% python3 -q
>>> import numpy as np
>>> np.set_printoptions(precision=1, suppress=True, linewidth=140)
>>> data = np.loadtxt("w.csv", delimiter=",")
>>> data.round(1) + 0
array([[0.6, 0.4, 0.3, 0.2, 0.2],
       [0.4, 0.2, 0.2, 0.1, 0.1],
       [0.3, 0.2, 0.1, 0.1, 0.1],
       [0.2, 0.1, 0.1, 0. , 0. ],
       [0.2, 0.1, 0.1, 0. , 0. ]])
>>> evals, V = np.linalg.eigh(data)
>>> np.round(evals.sum(), 1), np.trace(data)
(np.float64(1.0), np.float64(1.0))
>>> np.round(np.linalg.eigvalsh(data @ data), 1) + 0
array([0., 0., 0., 0., 1.])
>>> evals.round(1) + 0
array([0., 0., 0., 0., 1.])
>>> np.round(np.linalg.svd(data, compute_uv=False), 1) + 0
array([1., 0., 0., 0., 0.])
>>> x = np.array([3, -3, -3, 1, 2])
>>> np.linalg.norm(data @ x) <= np.linalg.norm(data, 2) * np.linalg.norm(x) + 1e-9
np.True_
>>> data @ np.eye(5)[1]
array([0.4, 0.2, 0.2, 0.1, 0.1])
>>> (data * x).sum(axis=1)
array([0.3, 0.2, 0.1, 0.1, 0.1])
>>> data @ np.ones(5)
array([1.5, 1. , 0.7, 0.4, 0.4])
>>> np.round(data * x, 1) + 0
array([[ 1.7, -1.1, -0.8,  0.2,  0.3],
       [ 1.1, -0.7, -0.5,  0.1,  0.2],
       [ 0.8, -0.5, -0.4,  0.1,  0.1],
       [ 0.5, -0.3, -0.2,  0. ,  0.1],
       [ 0.5, -0.3, -0.2,  0. ,  0.1]])
>>> r = np.linalg.matrix_rank(data)
>>> r
np.int64(1)
>>> null = np.linalg.svd(data)[2][r:].T
>>> [int(np.linalg.matrix_rank(data[:i])) for i in range(1, len(data) + 1)]
[1, 1, 1, 1, 1]
>>> [int(np.linalg.matrix_rank(np.delete(data, i, axis=0))) for i in range(5)]
[1, 1, 1, 1, 1]
>>> null.shape
(5, 4)
>>> np.round(data @ null, 1) + 0
array([[0., 0., 0., 0.],
       [0., 0., 0., 0.],
       [0., 0., 0., 0.],
       [0., 0., 0., 0.],
       [0., 0., 0., 0.]])
>>> np.round((data + data.T) / 2, 1) + 0
array([[0.6, 0.4, 0.3, 0.2, 0.2],
       [0.4, 0.2, 0.2, 0.1, 0.1],
       [0.3, 0.2, 0.1, 0.1, 0.1],
       [0.2, 0.1, 0.1, 0. , 0. ],
       [0.2, 0.1, 0.1, 0. , 0. ]])
>>> np.trace(data)
np.float64(1.0)
>>> np.round(data @ data, 1) + 0
array([[0.6, 0.4, 0.3, 0.2, 0.2],
       [0.4, 0.2, 0.2, 0.1, 0.1],
       [0.3, 0.2, 0.1, 0.1, 0.1],
       [0.2, 0.1, 0.1, 0. , 0. ],
       [0.2, 0.1, 0.1, 0. , 0. ]])
>>> np.allclose(data, data.T)
True
>>> np.round(np.sort(np.abs(np.linalg.eigvals(data))), 1) + 0
array([0., 0., 0., 0., 1.])
>>> round(np.abs(np.linalg.eigvals(data)).max(), 1)
np.float64(1.0)
